>>> import numpy as np
>>> np.set_printoptions(suppress=True, linewidth=200)
>>> basis = np.sign(np.array([[2, 4, 9, 5], [8, 3, 2, 3], [5, 8, 4, 3], [7, 5, 0, 8]]))
>>> B = (np.tril(basis, -1) + np.eye(4)) @ (np.triu(basis, 1) + np.eye(4))
>>> w = np.array([-2, 1, 0, 1])
>>> feats = np.rint(B * w @ np.linalg.inv(B)) + 0
>>> feats
array([[-5.,  3., -1.,  1.],
       [-6.,  4., -2.,  2.],
       [-6.,  3., -2.,  3.],
       [-6.,  3., -2.,  3.]])
>>> # rows 2 and 3 are equal
>>> U, s, VT = np.linalg.svd(feats)
>>> evecs = VT[:(s > 1e-8).sum()]
>>> rng = np.random.default_rng(909)
>>> x = feats[3] + 3 * feats[2] + rng.integers(2) * np.eye(4)[1]
>>> x
array([-24.,  12.,  -8.,  12.])
>>> np.allclose(evecs.T @ evecs @ x, x)
True
>>> np.linalg.matrix_rank(np.vstack([feats, x]))
np.int64(3)
>>> np.round(np.poly(feats), 4) + 0
array([ 1.,  0., -3.,  2.,  0.])
>>> np.einsum("ii->", feats)
np.float64(0.0)
>>> F = np.loadtxt("w.csv", delimiter=",")
>>> F
array([[-0.2355, -0.9809, -0.9981, -0.7487, -0.9992,  0.9992, -0.1877],
       [ 0.01  ,  0.7531,  0.9827,  0.4053,  0.9816, -0.8937,  0.6411],
       [-0.992 ,  0.8717,  0.3627, -0.6696,  0.9647, -0.5154, -0.4382],
       [ 0.9618, -0.7398, -0.1194,  0.5299, -0.8668,  0.3969,  0.4136],
       [ 0.9674, -0.6527,  0.9952,  0.7064,  0.7818,  0.5154,  0.9879],
       [ 0.7818,  0.6584, -0.3275,  0.5717, -0.0997, -0.9776, -0.8511],
       [-0.8643,  0.1391, -0.9905, -0.6107, -0.8937,  0.1781, -0.9488],
       [-0.9727,  0.6911, -0.8367, -0.6527,  0.3275, -0.3275, -0.8565],
       [ 0.9611,  0.4219,  0.9967,  0.8306,  0.9633, -0.9261,  0.9033],
       [ 1.    , -0.3452, -0.8367,  0.9793, -0.9945, -0.9975, -0.9391],
       [-0.3714, -0.3364, -0.8076, -0.3275, -0.7211,  0.6231, -0.3714],
       [-0.9995,  0.9341, -0.04  , -0.8692,  0.9823, -0.3627, -0.6858],
       [-0.9866,  0.1096,  0.5154, -0.7699,  0.8617,  0.9186,  0.6858],
       [-0.8668,  0.0699,  0.8917, -0.4301,  0.9087,  0.7616,  0.8511],
       [-0.05  , -0.9879, -0.1781, -0.6231, -0.9354,  0.9999,  0.9843],
       [-0.4699,  0.7306,  0.8668,  0.1194,  0.9366, -0.8243,  0.1489],
       [ 0.9886,  0.3627,  0.8854,  0.8668,  0.3969, -0.9767,  0.0997],
       [-0.6411,  0.3185,  0.01  , -0.2355,  0.4301, -0.0997, -0.1586],
       [ 0.4621, -0.8591, -0.9661, -0.2636, -0.9852,  0.9391, -0.3004],
       [ 0.8426, -0.4854,  0.9275,  0.4621,  0.4382,  0.4053,  0.8996],
       [ 0.6805,  0.493 , -0.1293,  0.4621, -0.03  , -0.9201, -0.6696],
       [-0.9517,  0.4621, -0.6469, -0.6169,  0.3364,  0.1877, -0.585 ],
       [-0.04  ,  0.3185, -0.6584,  0.02  , -0.3452, -0.6169, -0.7163],
       [-0.7932, -0.991 , -0.9975, -0.8917, -0.9989,  0.9999,  0.4382],
       [ 0.9805,  0.5441,  0.9929,  0.8764,  0.9341, -0.9771,  0.7487],
       [-0.9478, -0.6411, -0.9858, -0.821 , -0.9341,  0.9771, -0.585 ],
       [-0.5005,  0.8764,  0.8996,  0.226 ,  0.9705, -0.9579, -0.1586],
       [-0.9633, -0.4621, -0.9571, -0.811 , -0.7857,  0.9611, -0.4462],
       [-0.1391, -0.5915, -0.9801, -0.3799, -0.968 ,  0.7531, -0.7531],
       [ 0.9771, -0.9603, -0.9994,  0.1684, -0.9999,  0.8977, -0.9015],
       [ 0.4621,  0.5915,  0.9562,  0.4854,  0.9289, -0.8591,  0.5441]])
>>> basis = F[[30, 27]].astype(float)
>>> for _ in range(7):
...     labels = np.linalg.norm(F[:, None] - basis, axis=-1).argmin(axis=1)
...     basis = np.array([F[labels == j].mean(axis=0) for j in range(2)])
... 
>>> labels
array([1, 0, 0, 1, 0, 0, 1, 1, 0, 1, 1, 0, 0, 0, 1, 0, 0, 0, 1, 0, 0, 1, 1, 1, 0, 1, 0, 1, 1, 1, 0])
>>> np.round(basis[1] - basis[0], 4)
array([-0.2713, -0.8313, -1.4089, -0.5265, -1.4269,  0.8828, -0.6054])
>>> np.bincount(labels)
array([16, 15])
>>> cov = np.cov(F, rowvar=False)
>>> np.round(np.polyfit(F[:, 2], F[:, 3], 1), 4)
array([ 0.4065, -0.0364])
>>> np.round(np.linalg.eigvalsh(cov)[::-1], 4)
array([2.0605, 0.9647, 0.7496, 0.0731, 0.0261, 0.014 , 0.0099])
>>> round(float(np.corrcoef(F[:, 2], F[:, 3])[0, 1]), 4)
0.5309
>>> d = np.linalg.norm(F[:, None] - F[None], axis=-1)
>>> np.flatnonzero(d[4] < d.mean() / 2)
array([ 4, 19])
>>> d.shape
(31, 31)
>>> (d + 1e9 * np.eye(31)).round(6).argmin(axis=1)
array([28, 30, 11, 18, 19, 20, 10, 21, 24,  5, 28,  2, 13, 12, 23, 26, 24, 21, 28,  4,  5,  7, 20,  0,  8, 27, 15, 25, 10, 18,  1])
>>> [round(float(x), 4) for x in np.linalg.svd(feats, compute_uv=False)[:3]]
[14.4648, 1.5788, 0.5255]
>>> B = np.array([[4, 0, -2],
...     [0, -1, 4],
...     [2, -2, -1],
...     [-5, -2, -3],
...     [-3, 5, 3],
...     [5, 5, 1],
...     [-5, 1, 0]])
>>> np.vstack([F, B.T]).shape
(34, 7)
>>> B = np.array([[2, -1], [3, 2]])
>>> m1 = np.kron(np.eye(2, dtype=int), B)
>>> m1
array([[ 2, -1,  0,  0],
       [ 3,  2,  0,  0],
       [ 0,  0,  2, -1],
       [ 0,  0,  3,  2]])
>>> x = np.array([1, -1, 2, 2])
>>> target = m1 @ x
>>> target
array([ 3,  1,  2, 10])
>>> np.round(np.linalg.solve(m1, m1[:, 3]), 4)
array([ 0., -0.,  0.,  1.])
>>> x = np.array([-1, -2, -1, -1])
>>> h1 = np.maximum(m1 @ x, 0)
>>> h1
array([0, 0, 0, 0])
>>> m1.T @ h1
array([0, 0, 0, 0])
>>> np.flatnonzero(h1 > 1e-9)
array([], dtype=int64)
>>> M = np.array([[0.0, 0.0, 0.0, 0.0, 0.0, 2.0, -1.0],
...     [0.0, 0.0, 0.0, 0.0, 0.0, -1.0, 1.0],
...     [0.0, 0.0, 0.0, 0.0, 0.0, 1.0, -2.0],
...     [0.0, 0.0, 0.0, 0.0, 0.0, 1.0, 1.0],
...     [0.0, 0.0, 0.0, 0.0, 0.0, 1.0, -2.0],
...     [2.0, -1.0, 1.0, 1.0, 1.0, 0.0, 0.0],
...     [-1.0, 1.0, -2.0, 1.0, -2.0, 0.0, 0.0]])
>>> f = np.array([0, 2])
>>> np.convolve(feats[2], f)
array([  0., -12.,   6.,  -4.,   6.])
>>> np.array([np.convolve(row, f, "same") for row in feats])
array([[  0., -10.,   6.,  -2.],
       [  0., -12.,   8.,  -4.],
       [  0., -12.,   6.,  -4.],
       [  0., -12.,   6.,  -4.]])
>>> np.cross(feats[2, :3], feats[0, :3])
array([ 3.,  4., -3.])
>>> np.polyval(f, feats[2])
array([2., 2., 2., 2.])
